$ python -q
>>> import numpy as np
>>> from numpy import linalg as LA
>>> np.set_printoptions(precision=3, suppress=True, linewidth=140, sign=" ")
>>> m1 = np.load("run13.npy")
>>> m1
array([[  7.973,  23.025,   5.039,  10.977,  -6.963,  -9.007,  10.971,  12.014,  -8.976],
       [ -4.997,  -8.984, -17.996, -15.002, -10.008,  -4.964,  -5.022, -14.994,  -9.002],
       [ -8.002, -18.983, -18.998, -18.991, -11.99 ,  -2.002,  -7.005, -21.023, -17.973],
       [ -3.987, -14.025,   4.007,  -1.991,   9.042,   9.016,  -6.014,  -3.03 ,   8.992],
       [-14.007, -27.975, -46.004, -40.005, -30.001, -12.004, -11.995, -41.984, -36.012],
       [ -2.975,  -8.063,   0.995,  -2.03 ,  13.99 ,   6.976,  -7.975,  -0.04 ,  27.013],
       [-11.001, -27.953, -19.002, -21.991,  -5.998,   3.002, -12.006, -24.014,  -8.988],
       [-12.017, -22.981, -41.033, -34.973, -24.978, -11.012, -10.985, -35.975, -26.984],
       [  6.983,  12.997,  21.978,  19.013,   7.026,   3.971,   8.964,  18.035,   0.004]])
>>> round(np.abs(LA.eigvals(m1)).max(), 3)
np.float64(86.442)
>>> np.allclose(m1 @ m1.T, m1.T @ m1)
False
>>> np.trace(m1)
np.float64(-93.002)
>>> K = np.loadtxt("data.csv", delimiter=",")
>>> K
array([[ 0.98 ,  0.059, -0.137,  0.059, -0.098, -0.059],
       [ 0.059,  0.824,  0.412, -0.176,  0.294,  0.176],
       [-0.137,  0.412,  0.039,  0.412, -0.686, -0.412],
       [ 0.059, -0.176,  0.412,  0.824,  0.294,  0.176],
       [-0.098,  0.294, -0.686,  0.294,  0.51 , -0.294],
       [-0.059,  0.176, -0.412,  0.176, -0.294,  0.824]])
>>> M2 = m1 / np.sqrt((m1 ** 2).mean(axis=1, keepdims=True))
>>> LA.norm(M2, axis=1)
array([ 3.,  3.,  3.,  3.,  3.,  3.,  3.,  3.,  3.])
>>> print(LA.matrix_rank(m1 - m1.mean(axis=1, keepdims=True)))
8
>>> ev, vecs = LA.eigvalsh(K)
Traceback (most recent call last):
  File "<python-input-13>", line 1, in <module>
    ev, vecs = LA.eigvalsh(K)
    ^^^^^^^^
ValueError: too many values to unpack (expected 2)
>>> ev, vecs = LA.eigh(K)
>>> print(LA.eigvalsh(K + 3 * np.eye(6)))
[ 2.  4.  4.  4.  4.  4.]
>>> np.unique(ev.round(6) + 0, return_counts=True)[1]
array([ 1,  5])
>>> print(LA.svd(K, compute_uv=False))
[ 1.  1.  1.  1.  1.  1.]
>>> vecs @ np.diag(ev) @ vecs.T
array([[ 0.98 ,  0.059, -0.137,  0.059, -0.098, -0.059],
       [ 0.059,  0.824,  0.412, -0.176,  0.294,  0.176],
       [-0.137,  0.412,  0.039,  0.412, -0.686, -0.412],
       [ 0.059, -0.176,  0.412,  0.824,  0.294,  0.176],
       [-0.098,  0.294, -0.686,  0.294,  0.51 , -0.294],
       [-0.059,  0.176, -0.412,  0.176, -0.294,  0.824]])
>>> mat = np.array([[1, 1, 1, 1, 1, 1, 1, 1],
...     [1, 1, 1, 1, -1, -1, -1, -1],
...     [1, 1, -1, -1, 1, 1, -1, -1],
...     [1, -1, -1, 1, -1, 1, 1, -1],
...     [1, -1, -1, 1, 1, -1, -1, 1],
...     [1, 1, -1, -1, -1, -1, 1, 1],
...     [1, -1, 1, -1, -1, 1, -1, 1]])
>>> M2 = mat / LA.norm(mat, axis=1)
Traceback (most recent call last):
  File "<python-input-20>", line 1, in <module>
    M2 = mat / LA.norm(mat, axis=1)
         ~~~~^~~~~~~~~~~~~~~~~~~~~~
ValueError: operands could not be broadcast together with shapes (7,8) (7,) 
>>> M2 = mat / LA.norm(mat, axis=1, keepdims=True)
>>> G = M2 @ M2.T
>>> G[4].round(3) + 0
array([ 0.,  0.,  0.,  0.,  1.,  0.,  0.])
>>> LA.norm(M2, axis=1)
array([ 1.,  1.,  1.,  1.,  1.,  1.,  1.])
>>> G = mat.T @ mat
>>> G
array([[ 7,  1, -1,  1, -1,  1, -1,  1],
       [ 1,  7,  1, -1,  1, -1,  1, -1],
       [-1,  1,  7,  1, -1,  1, -1,  1],
       [ 1, -1,  1,  7,  1, -1,  1, -1],
       [-1,  1, -1,  1,  7,  1, -1,  1],
       [ 1, -1,  1, -1,  1,  7,  1, -1],
       [-1,  1, -1,  1, -1,  1,  7,  1],
       [ 1, -1,  1, -1,  1, -1,  1,  7]])
>>> print(LA.matrix_rank(G))
7
>>> np.trace(G), (mat ** 2).sum()
(np.int64(56), np.int64(56))
>>> LA.svd(mat, compute_uv=False) ** 2
array([ 8.,  8.,  8.,  8.,  8.,  8.,  8.])
>>> np.allclose(G, G.T)
True
>>> left, sig = LA.svd(mat)
Traceback (most recent call last):
  File "<python-input-31>", line 1, in <module>
    left, sig = LA.svd(mat)
    ^^^^^^^^^
ValueError: too many values to unpack (expected 2)
>>> left, sig, VT = LA.svd(mat, full_matrices=False)
>>> print(np.round(left.T @ mat @ VT.T, 3) + 0)
[[ 2.828  0.     0.     0.     0.     0.     0.   ]
 [ 0.     2.828  0.     0.     0.     0.     0.   ]
 [ 0.     0.     2.828  0.     0.     0.     0.   ]
 [ 0.     0.     0.     2.828  0.     0.     0.   ]
 [ 0.     0.     0.     0.     2.828  0.     0.   ]
 [ 0.     0.     0.     0.     0.     2.828  0.   ]
 [ 0.     0.     0.     0.     0.     0.     2.828]]
>>> print(sig / sig[0])
[ 1.  1.  1.  1.  1.  1.  1.]
>>> np.cumsum(sig ** 2) / np.sum(sig ** 2)
array([ 0.143,  0.286,  0.429,  0.571,  0.714,  0.857,  1.   ])
>>> np.round(left.T @ left, 3) + 0
array([[ 1.,  0.,  0.,  0.,  0.,  0.,  0.],
       [ 0.,  1.,  0.,  0.,  0.,  0.,  0.],
       [ 0.,  0.,  1.,  0.,  0.,  0.,  0.],
       [ 0.,  0.,  0.,  1.,  0.,  0.,  0.],
       [ 0.,  0.,  0.,  0.,  1.,  0.,  0.],
       [ 0.,  0.,  0.,  0.,  0.,  1.,  0.],
       [ 0.,  0.,  0.,  0.,  0.,  0.,  1.]])
>>> np.round(np.sqrt((sig ** 2).sum()), 3), round(LA.norm(mat), 3)
(np.float64(7.483), np.float64(7.483))
>>> np.round(VT @ VT.T, 3) + 0
array([[ 1.,  0.,  0.,  0.,  0.,  0.,  0.],
       [ 0.,  1.,  0.,  0.,  0.,  0.,  0.],
       [ 0.,  0.,  1.,  0.,  0.,  0.,  0.],
       [ 0.,  0.,  0.,  1.,  0.,  0.,  0.],
       [ 0.,  0.,  0.,  0.,  1.,  0.,  0.],
       [ 0.,  0.,  0.,  0.,  0.,  1.,  0.],
       [ 0.,  0.,  0.,  0.,  0.,  0.,  1.]])
>>> print(mat.reshape(2, -1))
[[ 1  1  1  1  1  1  1  1  1  1  1  1 -1 -1 -1 -1  1  1 -1 -1  1  1 -1 -1  1 -1 -1  1]
 [-1  1  1 -1  1 -1 -1  1  1 -1 -1  1  1  1 -1 -1 -1 -1  1  1  1 -1  1 -1 -1  1 -1  1]]
>>> blk = mat.reshape(7, 2, -1)
>>> blk.transpose(1, 0, 2)
array([[[ 1,  1,  1,  1],
        [ 1,  1,  1,  1],
        [ 1,  1, -1, -1],
        [ 1, -1, -1,  1],
        [ 1, -1, -1,  1],
        [ 1,  1, -1, -1],
        [ 1, -1,  1, -1]],

       [[ 1,  1,  1,  1],
        [-1, -1, -1, -1],
        [ 1,  1, -1, -1],
        [-1,  1,  1, -1],
        [ 1, -1, -1,  1],
        [-1, -1,  1,  1],
        [-1,  1, -1,  1]]])
>>> np.swapaxes(blk, 1, 2)[2]
array([[ 1,  1],
       [ 1,  1],
       [-1, -1],
       [-1, -1]])
>>> blk[:, 0]
array([[ 1,  1,  1,  1],
       [ 1,  1,  1,  1],
       [ 1,  1, -1, -1],
       [ 1, -1, -1,  1],
       [ 1, -1, -1,  1],
       [ 1,  1, -1, -1],
       [ 1, -1,  1, -1]])
>>> blk.sum(axis=1)
array([[ 2,  2,  2,  2],
       [ 0,  0,  0,  0],
       [ 2,  2, -2, -2],
       [ 0,  0,  0,  0],
       [ 2, -2, -2,  2],
       [ 0,  0,  0,  0],
       [ 0,  0,  0,  0]])
